$ python -q
>>> import numpy as np
>>> import numpy.linalg as la
>>> np.set_printoptions(suppress=True, linewidth=160)
>>> F = np.loadtxt("m.csv", delimiter=",")
>>> F
array([[ 4.21, -1.  ,  6.46,  2.48,  0.  ,  3.83,  0.  ,  1.  ,  4.83,  1.73,  2.38,  4.83,  8.21,  3.48],
       [-1.52, -1.  ,  3.64, -1.84,  0.  , -0.44,  0.  ,  1.  ,  0.56,  0.32,  0.92,  0.56,  2.48, -0.84],
       [-0.99, -1.  ,  5.45, -2.22,  0.  ,  0.73,  0.  ,  1.  ,  1.73,  1.22,  0.28,  1.73,  3.01, -1.22],
       [ 0.76, -1.  ,  4.17,  0.18,  0.  ,  0.96,  0.  ,  1.  ,  1.96,  0.58,  1.8 ,  1.96,  4.76,  1.18],
       [-3.14, -1.  ,  2.08, -2.68,  0.  , -2.03,  0.  ,  1.  , -1.03, -0.46,  0.89, -1.03,  0.86, -1.68],
       [-7.68, -1.  , -1.42, -5.47,  0.  , -6.05,  0.  ,  1.  , -5.05, -2.21,  0.37, -5.05, -3.68, -4.47],
       [-0.04, -1.  ,  3.43, -0.25,  0.  ,  0.2 ,  0.  ,  1.  ,  1.2 ,  0.21,  1.77,  1.2 ,  3.96,  0.75],
       [-3.93, -1.  ,  1.62, -3.24,  0.  , -2.65,  0.  ,  1.  , -1.65, -0.69,  0.72, -1.65,  0.07, -2.24],
       [-1.36, -1.  ,  2.04, -0.87,  0.  , -1.16,  0.  ,  1.  , -0.16, -0.48,  1.8 , -0.16,  2.64,  0.13],
       [-2.62, -1.  ,  1.42, -1.83,  0.  , -2.1 ,  0.  ,  1.  , -1.1 , -0.79,  1.48, -1.1 ,  1.38, -0.83],
       [-0.45, -1.  ,  4.18, -1.04,  0.  ,  0.37,  0.  ,  1.  ,  1.37,  0.59,  1.19,  1.37,  3.55, -0.04],
       [-0.77, -1.  ,  2.68, -0.6 ,  0.  , -0.55,  0.  ,  1.  ,  0.45, -0.16,  1.78,  0.45,  3.23,  0.4 ],
       [-6.09, -1.  ,  1.51, -5.34,  0.  , -3.79,  0.  ,  1.  , -2.79, -0.75, -0.3 , -2.79, -2.09, -4.34]])
>>> U, sigma, VT = la.svd(F)
>>> sigma.round(2) + 0
array([24.34, 17.85,  4.59,  0.01,  0.01,  0.01,  0.01,  0.  ,  0.  ,  0.  ,  0.  ,  0.  ,  0.  ])
>>> np.argmax(sigma[:-1] / (sigma[1:] + 1e-6)) + 1
np.int64(7)
>>> M2 = U[:, :7] @ np.diag(sigma[:7]) @ VT[:7]
>>> print(la.matrix_rank(F, rtol=0.05))
3
>>> try:
...     la.inv(F)
... except la.LinAlgError as e:
...     print(repr(e))
... 
LinAlgError('Last 2 dimensions of the array must be square')
>>> np.unique(F.round(6), axis=0).shape
(13, 14)
>>> round(float(np.trace(la.pinv(F) @ F)), 2)
7.0
>>> np.abs(np.diag(la.qr(F)[1])) > 1e-9
array([ True,  True,  True,  True, False,  True, False, False, False,  True,  True, False, False])
>>> print(np.allclose(F[:-1].T @ la.lstsq(F[:-1].T, F[-1])[0], F[-1]))
True
